>>> import numpy as np
>>> np.set_printoptions(suppress=True, linewidth=100)
>>> M = np.array([[0, 0, 1, 0, 1],
...     [0, 0, 0, 1, 0],
...     [1, 0, 0, 0, 1],
...     [0, 1, 0, 0, 0],
...     [1, 0, 1, 0, 0]])
>>> M @ M
array([[2, 0, 1, 0, 1],
       [0, 1, 0, 0, 0],
       [1, 0, 2, 0, 1],
       [0, 0, 0, 1, 0],
       [1, 0, 1, 0, 2]])
>>> (M != 0).astype(int)
array([[0, 0, 1, 0, 1],
       [0, 0, 0, 1, 0],
       [1, 0, 0, 0, 1],
       [0, 1, 0, 0, 0],
       [1, 0, 1, 0, 0]])
>>> rng = np.random.default_rng(6049)
>>> z = rng.permutation(5)
>>> B = M[:, z] * rng.choice([-1, 1], 5)
>>> B
array([[ 0,  1, -1,  0,  0],
       [ 0,  0,  0,  1,  0],
       [ 0,  1,  0,  0,  1],
       [ 1,  0,  0,  0,  0],
       [ 0,  0, -1,  0,  1]])
>>> U, _, VT = np.linalg.svd(M.T @ B)
>>> np.round(U @ VT, 3) + 0
array([[ 0.,  0.,  0.,  0.,  1.],
       [ 1.,  0.,  0.,  0.,  0.],
       [ 0.,  0., -1.,  0.,  0.],
       [ 0.,  0.,  0.,  1.,  0.],
       [ 0.,  1.,  0.,  0.,  0.]])
>>> z
array([1, 4, 2, 3, 0])
>>> U, s, VT = np.linalg.svd(B, full_matrices=False)
>>> np.round(s / s[0], 3)
array([1. , 0.5, 0.5, 0.5, 0.5])
>>> np.round(U.T @ U, 3) + 0
array([[1., 0., 0., 0., 0.],
       [0., 1., 0., 0., 0.],
       [0., 0., 1., 0., 0.],
       [0., 0., 0., 1., 0.],
       [0., 0., 0., 0., 1.]])
>>> round(float(np.sqrt((s ** 2).sum())), 3), round(float(np.linalg.norm(B)), 3)
(2.828, 2.828)
>>> s.round(3)
array([2., 1., 1., 1., 1.])
>>> np.round(VT @ VT.T, 3) + 0
array([[1., 0., 0., 0., 0.],
       [0., 1., 0., 0., 0.],
       [0., 0., 1., 0., 0.],
       [0., 0., 0., 1., 0.],
       [0., 0., 0., 0., 1.]])
>>> np.round(np.abs(VT[0]), 3)
array([0.   , 0.577, 0.577, 0.   , 0.577])
>>> U.shape, s.shape, VT.shape
((5, 5), (5,), (5, 5))
>>> K = np.load("m.npy")
>>> K
array([[ 3, -4,  2,  1,  1, -1,  1,  4,  1, -1, -2,  2, -4,  4,  3, -5],
       [-4,  3, -4,  2,  1,  1, -1,  1,  4,  1, -1, -2,  2, -4,  4,  3],
       [ 2, -4,  3, -4,  2,  1,  1, -1,  1,  4,  1, -1, -2,  2, -4,  4],
       [ 1,  2, -4,  3, -4,  2,  1,  1, -1,  1,  4,  1, -1, -2,  2, -4],
       [ 1,  1,  2, -4,  3, -4,  2,  1,  1, -1,  1,  4,  1, -1, -2,  2],
       [-1,  1,  1,  2, -4,  3, -4,  2,  1,  1, -1,  1,  4,  1, -1, -2],
       [ 1, -1,  1,  1,  2, -4,  3, -4,  2,  1,  1, -1,  1,  4,  1, -1],
       [ 4,  1, -1,  1,  1,  2, -4,  3, -4,  2,  1,  1, -1,  1,  4,  1],
       [ 1,  4,  1, -1,  1,  1,  2, -4,  3, -4,  2,  1,  1, -1,  1,  4],
       [-1,  1,  4,  1, -1,  1,  1,  2, -4,  3, -4,  2,  1,  1, -1,  1],
       [-2, -1,  1,  4,  1, -1,  1,  1,  2, -4,  3, -4,  2,  1,  1, -1],
       [ 2, -2, -1,  1,  4,  1, -1,  1,  1,  2, -4,  3, -4,  2,  1,  1],
       [-4,  2, -2, -1,  1,  4,  1, -1,  1,  1,  2, -4,  3, -4,  2,  1],
       [ 4, -4,  2, -2, -1,  1,  4,  1, -1,  1,  1,  2, -4,  3, -4,  2],
       [ 3,  4, -4,  2, -2, -1,  1,  4,  1, -1,  1,  1,  2, -4,  3, -4],
       [-5,  3,  4, -4,  2, -2, -1,  1,  4,  1, -1,  1,  1,  2, -4,  3]])
>>> # symmetric, so the eigenvalues are real
>>> np.trace(K)
np.int64(48)
>>> np.round(np.abs(np.linalg.eigvals(K)).max(), 3)
np.float64(20.897)
